% python3 -q
>>> import numpy as np
>>> import numpy.linalg as la
>>> np.set_printoptions(precision=2, suppress=True, linewidth=140, floatmode="fixed")
>>> def rd(a):
...     return np.round(a, 2) + 0
... 
>>> X = np.loadtxt("x.csv", delimiter=",")
>>> print(rd(X))
[[ 1.66 -0.44  0.50  0.90]
 [ 0.36  0.57 -1.78  0.61]
 [-0.50  1.35  0.73  1.18]
 [ 0.94  1.29  0.19 -1.19]]
>>> x0 = np.array([-2, -3, -1, 0])
>>> y = X @ x0
>>> print(rd(y))
[-2.48 -0.64 -3.76 -5.94]
>>> print(rd(la.solve(X, X[:, 0])))
[1.00 0.00 0.00 0.00]
>>> print(rd(la.solve(X, -1 * y)))
[2.00 3.00 1.00 0.00]
>>> K = np.loadtxt("layer14.csv", delimiter=",")
>>> print(K)
[[ 2.01  4.01  4.03]
 [-0.01  0.03  0.00]
 [-0.97 -1.99 -2.00]
 [-2.02 -3.99 -3.99]
 [-0.01 -0.02  0.02]
 [ 0.97  1.99  2.01]
 [-1.01 -1.97 -1.99]
 [ 0.01  0.01  0.00]]
>>> u, v = K[5], K[7]
>>> print(rd(u @ v))
0.03
>>> pr = (u @ v) / (u @ u) * u
>>> print(la.matrix_rank(np.outer(u, v)))
1
>>> print(rd(np.outer(u, v)))
[[0.01 0.01 0.00]
 [0.02 0.02 0.00]
 [0.02 0.02 0.00]]
>>> print(rd(la.norm(u + v) ** 2 + la.norm(u - v) ** 2))
17.88
>>> rng = np.random.default_rng(143289)
>>> lab = rng.permutation(3)
>>> out = K[:, lab] * rng.choice([-1, 1], 3)
>>> print(out)
[[-4.03 -4.01 -2.01]
 [-0.00 -0.03  0.01]
 [ 2.00  1.99  0.97]
 [ 3.99  3.99  2.02]
 [-0.02  0.02  0.01]
 [-2.01 -1.99 -0.97]
 [ 1.99  1.97  1.01]
 [-0.00 -0.01 -0.01]]
>>> Uu, _, Vh = la.svd(K.T @ out)
>>> print(rd(Uu @ Vh))
[[ 0.00  0.00 -1.00]
 [ 0.00 -1.00  0.00]
 [-1.00  0.00  0.00]]
>>> print(rd(la.lstsq(K, out)[0]))
[[ 0.00  0.00 -1.00]
 [ 0.00 -1.00  0.00]
 [-1.00  0.00  0.00]]
>>> print(lab)
[2 1 0]
>>> M = np.array([[0.01, -9.01, -18.01, -18.03],
...     [-13.98, -23.02, -18.02, -25.01],
...     [-12.02, -17.98, -11.98, -17.97],
...     [4.01, 9.98, 11.99, 14.03],
...     [10.02, 16.0, 12.03, 17.03]])
>>> print(np.argsort(-la.norm(M, axis=0).round(6), kind="stable")[:3])
[3 1 2]
>>> print([round(float(x), 2) for x in la.svd(M, compute_uv=False)[:3]])
[66.54, 12.67, 0.05]
>>> print(rd(la.norm(M, 2) / la.norm(M)))
0.98
>>> print(la.matrix_rank(M, rtol=0.1))
2
>>> print(la.cond(M) > 100)
True
